% ipython --no-banner

In [1]: import numpy as np

In [2]: np.set_printoptions(precision=1, suppress=True, linewidth=100)

In [3]: data = np.array([[2.0, 3.0, 2.0, 2.0, 0.0, 0.0, 0.0],
   ...:     [3.0, 3.0, 0.0, 1.0, 1.0, 0.0, 0.0],
   ...:     [1.0, 2.0, 3.0, 3.0, 0.0, 0.0, 0.0],
   ...:     [0.0, 1.0, 1.0, 3.0, 1.0, 0.0, 0.0],
   ...:     [1.0, 1.0, 1.0, 0.0, 2.0, 0.0, 0.0],
   ...:     [0.0, 0.0, 0.0, 0.0, 0.0, 0.0, -2.0],
   ...:     [0.0, 0.0, 0.0, 0.0, 0.0, -3.0, 2.0]])

In [4]: x0 = np.array([-5, 0, 7, -3, 1, -2, 4])

In [5]: print(np.einsum("ij,j->i", data, x0))
[ -2. -17.   7.  -1.   4.  -8.  14.]

In [6]: print(data * x0)
[[-10.   0.  14.  -6.   0.  -0.   0.]
 [-15.   0.   0.  -3.   1.  -0.   0.]
 [ -5.   0.  21.  -9.   0.  -0.   0.]
 [ -0.   0.   7.  -9.   1.  -0.   0.]
 [ -5.   0.   7.  -0.   2.  -0.   0.]
 [ -0.   0.   0.  -0.   0.  -0.  -8.]
 [ -0.   0.   0.  -0.   0.   6.   8.]]

In [7]: print(np.linalg.norm(data @ x0) <= np.linalg.norm(data, 2) * np.linalg.norm(x0) + 1e-9)
True

In [8]: print(np.sign((data @ x0).round(6)))
[-1. -1.  1. -1.  1. -1.  1.]

In [9]: print((data @ x0).argmax())
6

In [10]: print(data @ x0)
[ -2. -17.   7.  -1.   4.  -8.  14.]

In [11]: x0 = np.array([2, 5, 1, -4, 0, 4, -3])

In [12]: a = np.maximum(data @ x0, 0)

In [13]: print(np.flatnonzero(a > 1e-9))
[0 1 2 4 5]

In [14]: print(np.maximum(data @ x0, 0) - np.maximum(-data @ x0, 0))
[ 13.  17.   3.  -6.   8.   6. -18.]

In [15]: print(data * (a > 1e-9)[:, None])
[[ 2.  3.  2.  2.  0.  0.  0.]
 [ 3.  3.  0.  1.  1.  0.  0.]
 [ 1.  2.  3.  3.  0.  0.  0.]
 [ 0.  0.  0.  0.  0.  0.  0.]
 [ 1.  1.  1.  0.  2.  0.  0.]
 [ 0.  0.  0.  0.  0.  0. -2.]
 [ 0.  0.  0.  0.  0. -0.  0.]]

In [16]: x0 = np.array([8, 3, 0, 8, -9, 2, 6])

In [17]: rhs = data @ x0

In [18]: beta, lr = np.zeros(7), 1 / np.linalg.norm(data, 2) ** 2

In [19]: for i in range(8):
    ...:     beta -= lr * data.T @ (data @ beta - rhs)
    ...:     if i % 2 == 0: print(i, round(np.linalg.norm(data @ beta - rhs), 1))
    ...: 
0 23.7
2 20.4
4 17.9
6 15.9

In [20]: print(beta)
[ 3.6  5.3  2.5  5.1 -2.9 -0.6  2.7]

In [21]: print(np.allclose(data, data.T))
False

In [22]: print(np.sort(np.abs(np.linalg.eigvals(data))))
[0.3 1.6 1.9 1.9 2.6 3.6 7.6]

In [23]: print(data @ data)
[[15. 21. 12. 19.  5.  0.  0.]
 [16. 20.  8. 12.  6.  0.  0.]
 [11. 18. 14. 22.  5.  0.  0.]
 [ 5.  9.  7. 13.  6.  0.  0.]
 [ 8. 10.  7.  6.  5.  0.  0.]
 [ 0.  0.  0.  0.  0.  6. -4.]
 [ 0.  0.  0.  0.  0. -6. 10.]]

In [24]: print((data + data.T) / 2)
[[ 2.   3.   1.5  1.   0.5  0.   0. ]
 [ 3.   3.   1.   1.   1.   0.   0. ]
 [ 1.5  1.   3.   2.   0.5  0.   0. ]
 [ 1.   1.   2.   3.   0.5  0.   0. ]
 [ 0.5  1.   0.5  0.5  2.   0.   0. ]
 [ 0.   0.   0.   0.   0.   0.  -2.5]
 [ 0.   0.   0.   0.   0.  -2.5  2. ]]

In [25]: print(np.allclose(data @ data.T, data.T @ data))
False

In [26]: print(round(float(np.linalg.det(data)), 1))
132.0

In [27]: assert data == data.T
---------------------------------------------------------------------------
ValueError                                Traceback (most recent call last)
Cell In[27], line 1
----> 1 assert data == data.T

ValueError: The truth value of an array with more than one element is ambiguous. Use a.any() or a.all()

In [28]: J = np.load("sample10.npy")

In [29]: print(J)
[[-0.1 -0.2 -1.6 -0.2 -0.6]
 [-1.2  0.1  0.  -2.2  0.3]
 [-0.1 -0.2 -1.7  0.6 -0.7]
 [ 0.3 -0.3  0.  -1.  -0.1]
 [ 2.2 -0.8 -1.1 -1.8  0. ]
 [ 0.9  0.4 -1.4 -1.1  0.2]
 [-0.2 -0.7  0.5  0.4 -0.2]
 [ 1.8  0.9  0.1 -1.2  1.2]
 [-0.2  2.6 -1.1 -0.5  0.5]
 [ 0.3 -0.2 -0.2  0.6 -1.1]
 [ 2.1  0.4 -0.6  0.5 -1.3]
 [-0.8 -0.6  0.   0.8  0.5]
 [-0.9 -0.4  0.4  0.9 -2.9]
 [ 0.2 -0.5 -1.2 -1.   0.5]
 [ 1.  -0.9  0.   0.3  1.3]
 [ 0.1  1.8  0.3  0.7  0.4]
 [-0.8 -0.6 -1.6 -0.8 -0.3]
 [ 0.9 -1.3 -0.5 -0.8  2.1]
 [ 0.5  0.5 -0.2 -0.4  2. ]
 [-0.9 -0.2  1.2 -0.4 -1.4]
 [ 0.9  0.5  0.   0.3 -0.6]
 [ 0.8  0.3 -0.4 -1.   1.9]
 [-2.3 -0.4  0.   0.6  0.8]
 [-0.1  1.5  0.8 -0.3  0. ]
 [-1.9 -1.6  1.7 -1.   1.5]
 [-0.3  0.5  1.4 -2.2 -1. ]
 [ 0.2 -1.3  2.1 -0.5  0. ]
 [ 0.6 -0.1 -1.1 -0.7 -0.1]
 [ 0.2  0.1 -1.2 -0.2  0.1]
 [-0.4 -0.3 -1.   0.5 -0.7]
 [ 0.3  1.9  1.3 -1.9  0.8]
 [ 3.  -6.   5.5 -4.   2. ]
 [ 1.1 -2.4 -0.1 -0.5  1.4]
 [-0.5 -0.7  0.3 -0.9 -0.1]]

In [30]: D = np.linalg.norm(J[:, None] - J[None], axis=-1)

In [31]: print(D[11].round(6).argsort(kind="stable")[:4])
[11  6 22 29]

In [32]: print(D.shape)
(34, 34)

In [33]: print(np.flatnonzero(D[11] < D.mean() / 2))
[ 6 11 22]

In [34]: cent = J[[15, 31]].astype(float)

In [35]: for _ in range(4):
    ...:     lab = np.linalg.norm(J[:, None] - cent, axis=-1).argmin(axis=1)
    ...:     cent = np.array([J[lab == j].mean(axis=0) for j in range(2)])
    ...: 

In [36]: print(lab)
[0 0 0 0 0 0 0 0 0 0 0 0 0 0 0 0 0 0 0 0 0 0 0 0 0 0 0 0 0 0 0 1 0 0]

In [37]: print(cent[1] - cent[0])
[ 2.9 -5.9  5.6 -3.6  1.9]
